$ python3 -q
>>> import numpy as np
>>> from numpy import linalg as LA
>>> np.set_printoptions(precision=2, suppress=True, linewidth=200, sign=" ")
>>> mat = np.load("case1.npy")
>>> mat
array([[-4.04, -2.01,  1.01],
       [-4.01, -2.03,  0.97],
       [-4.02, -2.  ,  1.01],
       [-3.98, -1.95,  1.  ],
       [-3.93, -2.04,  1.06],
       [-4.04, -2.02,  1.01],
       [-3.97, -2.  ,  0.97],
       [-4.03, -2.08,  1.04],
       [-0.03,  0.05, -1.03],
       [-0.07,  0.02, -1.02],
       [ 0.  ,  0.  , -1.08],
       [-0.03,  0.04, -1.09],
       [-0.07,  0.03, -0.93],
       [ 0.09,  0.  , -0.89],
       [ 0.05, -0.03, -1.05],
       [ 0.  , -0.07, -1.03],
       [ 3.03,  3.95,  5.02],
       [ 3.02,  4.01,  4.98],
       [ 3.04,  4.04,  5.05],
       [ 3.01,  3.97,  4.93],
       [ 3.04,  4.06,  5.  ],
       [ 2.97,  3.96,  5.05],
       [ 3.06,  4.01,  4.98],
       [ 3.  ,  4.04,  5.08]])
>>> dist = LA.norm(mat[:, None] - mat[None], axis=-1)
>>> LA.norm(mat, axis=1)
array([ 4.62,  4.6 ,  4.6 ,  4.54,  4.55,  4.63,  4.55,  4.65,  1.03,  1.02,  1.08,  1.09,  0.93,  0.89,  1.05,  1.03,  7.07,  7.07,  7.15,  7.01,  7.12,  7.07,  7.09,  7.15])
>>> dist.mean(axis=1).argmax()
np.int64(23)
>>> x = np.array([-5, 9, 3])
>>> target = mat @ x
>>> beta, lr = np.zeros(3), 1 / LA.norm(mat, 2) ** 2
>>> for i in range(30):
...     beta -= lr * mat.T @ (mat @ beta - target)
...     if i % 5 == 0: print(i, round(LA.norm(mat @ beta - target), 2))
... 
0 38.61
5 11.75
10 8.74
15 8.49
20 8.39
25 8.3
>>> round(LA.cond(mat), 2)
np.float64(21.18)
>>> beta
array([-0.92,  2.46,  5.68])
>>> W0 = np.load("a.npy")
>>> W0
array([[ 0.3 , -1.2 , -5.87],
       [ 1.8 , -0.9 , -4.49],
       [ 0.6 ,  0.2 ,  1.13],
       [-1.  ,  1.4 ,  6.9 ],
       [ 0.5 ,  1.1 ,  5.32],
       [ 1.3 ,  0.3 ,  1.47],
       [ 0.3 ,  1.6 ,  8.04],
       [ 1.  ,  0.8 ,  3.99],
       [-1.8 , -0.6 , -2.94],
       [-2.3 ,  1.  ,  4.93],
       [ 1.1 ,  0.4 ,  1.96],
       [-0.1 ,  1.8 ,  8.96],
       [ 0.5 ,  1.5 ,  7.54],
       [ 0.8 , -0.5 , -2.52],
       [-0.1 , -0.6 , -2.96],
       [ 1.6 ,  0.1 ,  0.6 ],
       [ 0.5 , -1.  , -5.12],
       [-0.8 ,  1.  ,  5.07],
       [ 0.3 , -0.2 , -1.04],
       [ 0.9 , -0.5 , -2.48],
       [ 0.2 , -0.6 , -3.06],
       [-0.8 ,  1.2 ,  5.99],
       [-1.3 ,  0.3 ,  1.49]])
>>> proj = W0 @ LA.solve(W0.T @ W0, W0.T)
>>> np.allclose(proj @ proj, proj)
True
>>> np.diag(proj)
array([ 0.17,  0.15,  0.16,  0.16,  0.3 ,  0.09,  0.18,  0.09,  0.2 ,  0.24,  0.08,  0.16,  0.17,  0.04,  0.03,  0.18,  0.21,  0.13,  0.02,  0.04,  0.06,  0.08,  0.07])
>>> x = np.array([0, 0, 1])
>>> target = W0 @ x
>>> np.round(LA.solve(W0.T @ W0, W0.T @ target), 2) + 0
array([ 0.,  0.,  1.])
>>> target
array([-5.87, -4.49,  1.13,  6.9 ,  5.32,  1.47,  8.04,  3.99, -2.94,  4.93,  1.96,  8.96,  7.54, -2.52, -2.96,  0.6 , -5.12,  5.07, -1.04, -2.48, -3.06,  5.99,  1.49])
>>> np.round(LA.pinv(W0) @ W0, 2) + 0
array([[ 1.,  0.,  0.],
       [ 0.,  1.,  0.],
       [ 0.,  0.,  1.]])
>>> rng = np.random.default_rng(695)
>>> target = target + 0.3 * rng.normal(size=23)
>>> target
array([-5.7 , -4.77,  1.52,  6.62,  5.85,  1.82,  8.37,  3.92, -3.04,  5.23,  2.17,  8.81,  7.03, -2.52, -3.25,  1.05, -5.24,  4.93, -1.94, -1.92, -2.29,  6.  ,  1.1 ])
>>> beta, *_ = LA.lstsq(W0, target)
>>> np.round(LA.norm(target - W0 @ beta), 2)
np.float64(1.82)
>>> np.round(W0.T @ (target - W0 @ beta), 2) + 0
array([ 0.,  0.,  0.])
>>> cent = W0[[18, 10]].astype(float)
>>> for _ in range(3):
...     z = LA.norm(W0[:, None] - cent, axis=-1).argmin(axis=1)
...     cent = np.array([W0[z == j].mean(axis=0) for j in range(2)])
... 
>>> z
array([ 0,  0,  1,  1,  1,  1,  1,  1,  0,  1,  1,  1,  1,  0,  0,  0,  0,  1,  0,  0,  0,  1,  1])
>>> cent[1] - cent[0]
array([-0.53,  1.57,  7.82])
>>> np.abs(cent[1] - cent[0]).argmax()
np.int64(2)
>>> np.bincount(z)
array([ 10,  13])
>>> feats = np.loadtxt("block10.csv", delimiter=",")
>>> feats
array([[  1.,   2.,   1.,   5.],
       [  2.,  13.,  14.,  16.],
       [  1.,  14.,  17.,  13.],
       [  5.,  16.,  13.,  29.]])
>>> x = np.array([0, 8, -1, -7])
>>> a = np.maximum(feats @ x, 0)
>>> feats * (a > 1e-9)[:, None]
array([[  0.,   0.,   0.,   0.],
       [  0.,   0.,   0.,   0.],
       [  1.,  14.,  17.,  13.],
       [  0.,   0.,   0.,   0.]])
>>> np.maximum(feats @ x, 0) - np.maximum(-feats @ x, 0)
array([-20., -22.,   4., -88.])
>>> np.maximum(feats @ (3 * x), 0)
array([  0.,   0.,  12.,   0.])
>>> a
array([ 0.,  0.,  4.,  0.])
>>> np.tanh(feats @ x)
array([-1., -1.,  1., -1.])
>>> vals, vecs = LA.eigh(feats)
>>> LA.eigvalsh(feats + -2 * np.eye(4))
array([-2.  , -2.  ,  7.98, 48.02])
>>> np.abs(vecs[:, -1])
array([ 0.1 ,  0.5 ,  0.49,  0.71])
>>> rank = LA.matrix_rank(feats)
>>> rank
np.int64(2)
>>> N = LA.svd(feats)[2][rank:].T
>>> [int(LA.matrix_rank(feats[:i])) for i in range(1, len(feats) + 1)]
[1, 2, 2, 2]
>>> N.shape
(4, 2)
>>> [int(LA.matrix_rank(feats[:, :j + 1])) for j in range(4)]
[1, 2, 2, 2]
>>> LA.matrix_rank(feats.T @ feats), LA.matrix_rank(feats @ feats.T)
(np.int64(2), np.int64(2))
>>> np.round(feats @ N, 2) + 0
array([[ 0.,  0.],
       [ 0.,  0.],
       [ 0.,  0.],
       [ 0.,  0.]])
>>> np.allclose(feats @ N, 0)
True
>>> data = np.loadtxt("run19.csv", delimiter=",")
>>> data
array([[-1.8 , -0.22, -1.26],
       [ 1.13,  0.48,  0.57],
       [-3.  ,  3.3 , -3.63],
       [-2.01,  2.24, -2.49],
       [-0.25,  2.45, -1.23],
       [ 1.4 , -0.35,  1.19],
       [-1.6 ,  2.92, -2.45],
       [ 0.53, -1.75,  1.21],
       [-2.35,  3.05, -2.96],
       [-0.51, -2.42,  0.61],
       [-1.95,  2.15, -2.54],
       [-1.48, -1.24, -0.52],
       [ 1.39, -2.05,  1.74],
       [-0.85, -1.4 ,  0.  ],
       [ 2.7 , -2.35,  2.95],
       [ 1.39, -0.37,  1.14],
       [ 1.17,  2.14,  0.03]])
>>> round(LA.norm(data, "nuc"), 2)
np.float64(17.64)
>>> round(float(LA.norm(data[15] - data[0])), 2)
3.99
>>> round(LA.norm(data, 2), 2)
np.float64(12.45)
>>> np.round(data[15] @ data[0], 2)
np.float64(-3.86)
>>> LA.norm(data, axis=0)
array([ 6.89,  8.46,  7.78])
>>> round(float(LA.norm(data, 1)), 2), np.round(LA.norm(data, np.inf), 2)
(30.88, np.float64(9.93))
>>> dist = LA.norm(data[:, None] - data[None], axis=-1)
>>> dist[3].round(6).argsort(kind="stable")[:4]
array([  3,  10,   6,   8])
>>> dist[3]
array([ 2.76,  4.72,  1.84,  0.  ,  2.17,  5.65,  0.8 ,  6.01,  1.  ,  5.79,  0.12,  4.03,  6.92,  4.56,  8.53,  5.62,  4.06])
>>> dist[:5, :5]
array([[ 0.  ,  3.52,  4.41,  2.76,  3.09],
       [ 3.52,  0.  ,  6.53,  4.72,  3.  ],
       [ 4.41,  6.53,  0.  ,  1.84,  3.75],
       [ 2.76,  4.72,  1.84,  0.  ,  2.17],
       [ 3.09,  3.  ,  3.75,  2.17,  0.  ]])
>>> dist.mean(axis=1).argmax()
np.int64(14)
>>> E = np.loadtxt("test18.csv", delimiter=",")
>>> E
array([[-0.38, -0.7 ,  0.6 ],
       [-0.25, -0.54, -0.8 ],
       [ 0.89, -0.46,  0.03]])
>>> Uu, sig, VT = LA.svd(E, full_matrices=False)
>>> sig / sig[0]
array([ 1.,  1.,  1.])
>>> Uu.shape, sig.shape, VT.shape
((3, 3), (3,), (3, 3))
>>> np.round(Uu.T @ E @ VT.T, 2) + 0
array([[ 1.,  0.,  0.],
       [ 0.,  1.,  0.],
       [ 0.,  0.,  1.]])
>>> np.allclose(Uu * sig @ VT, E)
True
>>> np.round(np.sqrt((sig ** 2).sum()), 2), np.round(LA.norm(E), 2)
(np.float64(1.73), np.float64(1.73))
>>> sig
array([ 1.,  1.,  1.])
>>> M2 = LA.inv(E)
>>> LA.inv(M2)
array([[-0.38, -0.7 ,  0.6 ],
       [-0.25, -0.54, -0.8 ],
       [ 0.89, -0.46,  0.03]])
>>> LA.det(E) * M2
array([[-0.38, -0.25,  0.89],
       [-0.7 , -0.54, -0.46],
       [ 0.6 , -0.8 ,  0.03]])
>>> np.round(LA.slogdet(E)[0], 2)
np.float64(1.0)
>>> M2 = np.array([[3, 2], [-2, 3], [3, 1]])
>>> np.vstack([E, M2.T]).shape
(5, 3)
>>> np.einsum("ik,kj->ji", E, M2)
array([[ 2.06, -2.07,  3.67],
       [-2.27, -2.94,  0.44]])
>>> proj = data @ LA.solve(data.T @ data, data.T)
>>> np.allclose(proj @ proj, proj)
True
>>> np.round(LA.eigvalsh(proj), 2) + 0
array([ 0.,  0.,  0.,  0.,  0.,  0.,  0.,  0.,  0.,  0.,  0.,  0.,  0.,  0.,  1.,  1.,  1.])
>>> round(LA.det(E), 2)
np.float64(1.0)
>>> (E + E.T) / 2
array([[-0.38, -0.48,  0.74],
       [-0.48, -0.54, -0.63],
       [ 0.74, -0.63,  0.03]])
>>> (E - E.T) / 2
array([[ 0.  , -0.22, -0.14],
       [ 0.22,  0.  , -0.17],
       [ 0.14,  0.17,  0.  ]])
>>> assert E == E.T
Traceback (most recent call last):
  File "<python-input-92>", line 1, in <module>
    assert E == E.T
           ^^^^^^^^
ValueError: The truth value of an array with more than one element is ambiguous. Use a.any() or a.all()
>>> E @ E
array([[ 0.86,  0.38,  0.35],
       [-0.48,  0.84,  0.26],
       [-0.2 , -0.39,  0.9 ]])
>>> round(np.abs(LA.eigvals(E)).max(), 2)
np.float64(1.0)
>>> A = np.load("sample10.npy")
>>> A
array([[ -5, -10],
       [ -3,  -8],
       [ -1,  -6],
       [  6,   1]])
>>> M2 = np.array([[0, 0, 3], [2, 2, 1]])
>>> LA.matrix_rank(A @ M2)
np.int64(2)
>>> np.einsum("ij,ij->i", A, A)
array([ 125,   73,   37,   37])
>>> LA.matrix_rank(np.vstack([A, M2.T]))
np.int64(2)
>>> M2.T @ A.T
array([[-20, -16, -12,   2],
       [-20, -16, -12,   2],
       [-25, -17,  -9,  19]])
>>> M2 = np.c_[A[:, :1] @ np.array([[-2]]), np.array([0, 0, 3, 2])]
>>> M2
array([[ 10,   0],
       [  6,   0],
       [  2,   3],
       [-12,   2]])
>>> LA.matrix_rank(np.c_[A, M2])
np.int64(3)
>>> np.round(LA.lstsq(A, M2[:, 0])[0], 2) + 0
array([-2.,  0.])
>>> LA.matrix_rank(M2)
np.int64(2)
>>> x = np.array([2, 2])
>>> target = M2 @ x
>>> beta, lr = np.zeros(2), 1 / LA.norm(M2, 2) ** 2
>>> for i in range(5):
...     beta -= lr * M2.T @ (M2 @ beta - target)
...     if i % 1 == 0: print(i, round(LA.norm(M2 @ beta - target), 2))
... 
0 7.01
1 6.72
2 6.44
3 6.17
4 5.92
>>> round(float(LA.cond(M2)), 2)
4.91
>>> T = np.stack([A, 4 * A, A[::-1]])
>>> LA.matrix_rank(T.reshape(3, -1))
np.int64(2)
>>> (T @ A.T).shape
(3, 4, 4)
>>> LA.norm(T, axis=(1, 2))
array([ 16.49,  65.97,  16.49])
>>> z = rng.integers(0, 3, 4)
>>> X = (z[:, None] == z) * -1 + np.eye(4)
>>> X
array([[ 0., -1.,  0.,  0.],
       [-1.,  0.,  0.,  0.],
       [ 0.,  0.,  0., -1.],
       [ 0.,  0., -1.,  0.]])
>>> vals, vecs = LA.eig(X)
>>> np.sort(LA.eigvals(X.T))
array([-1., -1.,  1.,  1.])
>>> x = np.array([0, 1, 4, 1])
>>> target = X @ x
>>> target
array([-1.,  0., -1., -4.])
>>> LA.solve(X.T, X[0])
array([ 1., -0., -0., -0.])
>>> LA.solve(X, target)
array([-0.,  1.,  4.,  1.])
>>> LA.solve(X, X[:, 3])
array([-0., -0., -0.,  1.])
>>> F = np.load("dump.npy")
>>> F
array([[-2., -3.],
       [-3., -2.]])
>>> np.sort(np.abs(LA.eigvals(F)))
array([ 1.,  5.])
>>> round(float(LA.eigvalsh(F).min()), 2)
-5.0
>>> vals, vecs = LA.eig(F)
>>> round(np.prod(vals), 2)
np.float64(-5.0)
>>> vals
array([ 1., -5.])
>>> z = rng.permutation(2)
>>> z
array([ 0,  1])
>>> M2 = F[z][:, z]
>>> np.sort(np.abs(LA.eigvals(M2)))
array([ 1.,  5.])
>>> round(float(LA.det(M2)), 2), round(float(LA.det(F[z])), 2)
(-5.0, -5.0)
>>> np.diag(M2)
array([-2., -2.])
>>> M2
array([[-2., -3.],
       [-3., -2.]])
>>> np.allclose(M2, F)
True
